$ python -q
>>> import numpy as np
>>> from numpy import linalg as LA
>>> np.set_printoptions(suppress=True, linewidth=160)
>>> J = np.load("data.npy")
>>> J
array([[0, 0, 1, 0, 0],
       [0, 0, 0, 0, 1],
       [1, 0, 0, 0, 0],
       [0, 1, 0, 0, 0],
       [0, 0, 0, 1, 0]])
>>> LA.matrix_power(J, 2)
array([[1, 0, 0, 0, 0],
       [0, 0, 0, 1, 0],
       [0, 0, 1, 0, 0],
       [0, 0, 0, 0, 1],
       [0, 1, 0, 0, 0]])
>>> J.sum(axis=1)
array([1, 1, 1, 1, 1])
>>> pr = np.eye(5)[0]
>>> for _ in range(4):
...     pr = pr @ J
...     print(pr.round(2))
... 
[0. 0. 1. 0. 0.]
[1. 0. 0. 0. 0.]
[0. 0. 1. 0. 0.]
[1. 0. 0. 0. 0.]
>>> print(J @ J)
[[1 0 0 0 0]
 [0 0 0 1 0]
 [0 0 1 0 0]
 [0 0 0 0 1]
 [0 1 0 0 0]]
>>> np.trace(J)
np.int64(0)
>>> (J + J.T) / 2
array([[0. , 0. , 1. , 0. , 0. ],
       [0. , 0. , 0. , 0.5, 0.5],
       [1. , 0. , 0. , 0. , 0. ],
       [0. , 0.5, 0. , 0. , 0.5],
       [0. , 0.5, 0. , 0.5, 0. ]])
>>> np.round(np.sort(np.abs(LA.eigvals(J))), 2)
array([1., 1., 1., 1., 1.])
>>> rng = np.random.default_rng(788)
>>> idx = rng.permutation(5)
>>> B = J[:, idx] * rng.choice([-1, 1], 5)
>>> B
array([[ 0, -1,  0,  0,  0],
       [-1,  0,  0,  0,  0],
       [ 0,  0, -1,  0,  0],
       [ 0,  0,  0,  0,  1],
       [ 0,  0,  0,  1,  0]])
>>> U, _, Vh = LA.svd(J.T @ B)
>>> U @ Vh
array([[ 0.,  0., -1.,  0.,  0.],
       [ 0.,  0.,  0.,  0.,  1.],
       [ 0., -1.,  0.,  0.,  0.],
       [ 0.,  0.,  0.,  1.,  0.],
       [-1.,  0.,  0.,  0.,  0.]])
>>> idx
array([4, 2, 0, 3, 1])
>>> np.round(LA.norm(B, axis=0), 2)
array([1., 1., 1., 1., 1.])
>>> print(np.round(LA.norm(B, axis=1), 2))
[1. 1. 1. 1. 1.]
>>> round(float(LA.norm(B, 1)), 2), round(LA.norm(B, np.inf), 2)
(1.0, np.float64(1.0))
>>> np.round(LA.norm(B, "nuc"), 2)
np.float64(5.0)
>>> print(B[4] @ B[0])
0
>>> print(round(LA.norm(B) ** 2 / LA.norm(B, 2) ** 2, 2))
5.0
>>> round(float(LA.norm(B, 2)), 2)
1.0
>>> round(LA.norm(B[4], 1), 2), round(float(LA.norm(B[4], np.inf)), 2)
(np.float64(1.0), 1.0)
>>> data = np.load("mat.npy")
>>> data
array([[0, 0, 0, 0, 1, 0, 0, 0],
       [0, 0, 0, 0, 0, 0, 0, 1],
       [1, 0, 0, 0, 0, 0, 0, 0],
       [0, 0, 0, 0, 0, 1, 0, 0],
       [0, 0, 0, 0, 0, 0, 1, 0],
       [0, 0, 0, 1, 0, 0, 0, 0],
       [0, 0, 1, 0, 0, 0, 0, 0],
       [0, 1, 0, 0, 0, 0, 0, 0]])
>>> x0 = np.array([8, 2, -9, -3, 0, -6, 9, 2])
>>> y = data @ x0
>>> coef, lr = np.zeros(8), 1 / LA.norm(data, 2) ** 2
>>> for i in range(30):
...     coef -= lr * data.T @ (data @ coef - y)
...     if i % 5 == 0: print(i, round(LA.norm(data @ coef - y), 2))
... 
0 0.0
5 0.0
10 0.0
15 0.0
20 0.0
25 0.0
>>> coef
array([ 8.,  2., -9., -3.,  0., -6.,  9.,  2.])
>>> round(LA.cond(data), 2)
np.float64(1.0)
>>> x0 = np.array([-4, 5, -3, 2, -3, -5, 2, 1])
>>> print(np.round(LA.det(data), 2))
-1.0
>>> np.round(np.abs(LA.eigvals(data)), 2)
array([1., 1., 1., 1., 1., 1., 1., 1.])
>>> np.round(np.sort(np.abs(np.degrees(np.angle(LA.eigvals(data))))), 2)
array([  0.,   0.,   0.,  90.,  90., 180., 180., 180.])
>>> data.T @ (data @ x0)
array([-4,  5, -3,  2, -3, -5,  2,  1])
>>> print(8 - LA.matrix_rank(data - np.eye(8), tol=1e-8))
3
>>> print(round(LA.norm(x0), 2), round(LA.norm(data @ x0), 2))
9.64 9.64
>>> print(np.round(LA.inv(data), 2))
[[0. 0. 1. 0. 0. 0. 0. 0.]
 [0. 0. 0. 0. 0. 0. 0. 1.]
 [0. 0. 0. 0. 0. 0. 1. 0.]
 [0. 0. 0. 0. 0. 1. 0. 0.]
 [1. 0. 0. 0. 0. 0. 0. 0.]
 [0. 0. 0. 1. 0. 0. 0. 0.]
 [0. 0. 0. 0. 1. 0. 0. 0.]
 [0. 1. 0. 0. 0. 0. 0. 0.]]
>>> B = np.array([[2, -3], [2, -1], [1, 0], [0, -2], [1, -1]])
>>> LA.matrix_rank(np.vstack([J, B.T]))
np.int64(5)
>>> LA.matrix_rank(J @ B)
np.int64(2)
>>> np.einsum("ij,ij->i", J, J)
array([1, 1, 1, 1, 1])
>>> print(np.einsum("ik,kj->ij", J, B))
[[ 1  0]
 [ 1 -1]
 [ 2 -3]
 [ 2 -1]
 [ 0 -2]]
>>> print(B.T @ J.T)
[[ 1  1  2  2  0]
 [ 0 -1 -3 -1 -2]]
>>> (LA.matrix_power((data != 0) + (data.T != 0) + np.eye(8), 8) > 0).astype(int)
array([[1, 0, 1, 0, 1, 0, 1, 0],
       [0, 1, 0, 0, 0, 0, 0, 1],
       [1, 0, 1, 0, 1, 0, 1, 0],
       [0, 0, 0, 1, 0, 1, 0, 0],
       [1, 0, 1, 0, 1, 0, 1, 0],
       [0, 0, 0, 1, 0, 1, 0, 0],
       [1, 0, 1, 0, 1, 0, 1, 0],
       [0, 1, 0, 0, 0, 0, 0, 1]])
>>> np.flatnonzero(LA.matrix_power((data != 0) + (data.T != 0) + np.eye(8), 8)[1])
array([1, 7])
>>> round(LA.det(data), 2)
np.float64(-1.0)
>>> A = np.array([[4, 4, 4, 6, 5],
...     [4, 2, 7, 5, 4],
...     [4, 7, 0, 5, 4],
...     [6, 5, 5, 2, 0],
...     [5, 4, 4, 0, 6]])
>>> A
array([[4, 4, 4, 6, 5],
       [4, 2, 7, 5, 4],
       [4, 7, 0, 5, 4],
       [6, 5, 5, 2, 0],
       [5, 4, 4, 0, 6]])
>>> Q, R = LA.qr(A)
>>> print(np.round(Q @ R, 2) + 0)
[[4. 4. 4. 6. 5.]
 [4. 2. 7. 5. 4.]
 [4. 7. 0. 5. 4.]
 [6. 5. 5. 2. 0.]
 [5. 4. 4. 0. 6.]]
>>> np.round(Q.T @ Q, 2) + 0
array([[1., 0., 0., 0., 0.],
       [0., 1., 0., 0., 0.],
       [0., 0., 1., 0., 0.],
       [0., 0., 0., 1., 0.],
       [0., 0., 0., 0., 1.]])
>>> np.allclose(R.T @ R, A.T @ A)
True
>>> round(float(np.trace(Q @ Q.T)), 2)
5.0
>>> np.round(np.abs(np.diag(R)), 2)
array([10.44,  3.81,  2.27,  1.32,  4.94])
>>> evals, V = LA.eig(A)
>>> np.round(A @ V[:, 0] - evals[0] * V[:, 0], 2) + 0
array([0., 0., 0., 0., 0.])
>>> np.round(np.sort(LA.eigvals(LA.inv(A))), 2)
array([-0.19, -0.16,  0.05,  0.22,  5.12])
>>> mat = np.load("m.npy")
>>> print(mat)
[[-2.  1. -3. -3.  3.  1. -3. -3. -2.]
 [ 0.  2.  3.  2.  5.  2.  9.  9.  8.]
 [ 0.  4.  5.  3.  5.  2.  3.  3.  8.]
 [ 0.  7.  6.  7.  6.  7.  3.  0.  0.]
 [ 0.  8.  2.  6.  7.  2.  1.  7.  7.]
 [ 0.  3.  5.  0.  8.  4.  0.  7.  2.]
 [ 0.  2.  2.  7.  3.  2.  1.  6.  5.]
 [ 0.  5.  7.  5.  2.  4.  2.  6.  6.]
 [ 0.  9.  9.  4.  8.  2.  5.  5.  3.]]
>>> f = np.array([-1, 0])
>>> np.convolve(mat[4], f)
array([ 0., -8., -2., -6., -7., -2., -1., -7., -7.,  0.])
>>> np.array([np.convolve(row, f, "same") for row in mat])
array([[ 2., -1.,  3.,  3., -3., -1.,  3.,  3.,  2.],
       [ 0., -2., -3., -2., -5., -2., -9., -9., -8.],
       [ 0., -4., -5., -3., -5., -2., -3., -3., -8.],
       [ 0., -7., -6., -7., -6., -7., -3.,  0.,  0.],
       [ 0., -8., -2., -6., -7., -2., -1., -7., -7.],
       [ 0., -3., -5.,  0., -8., -4.,  0., -7., -2.],
       [ 0., -2., -2., -7., -3., -2., -1., -6., -5.],
       [ 0., -5., -7., -5., -2., -4., -2., -6., -6.],
       [ 0., -9., -9., -4., -8., -2., -5., -5., -3.]])
>>> np.cross(mat[4, :3], mat[7, :3])
array([46.,  0.,  0.])
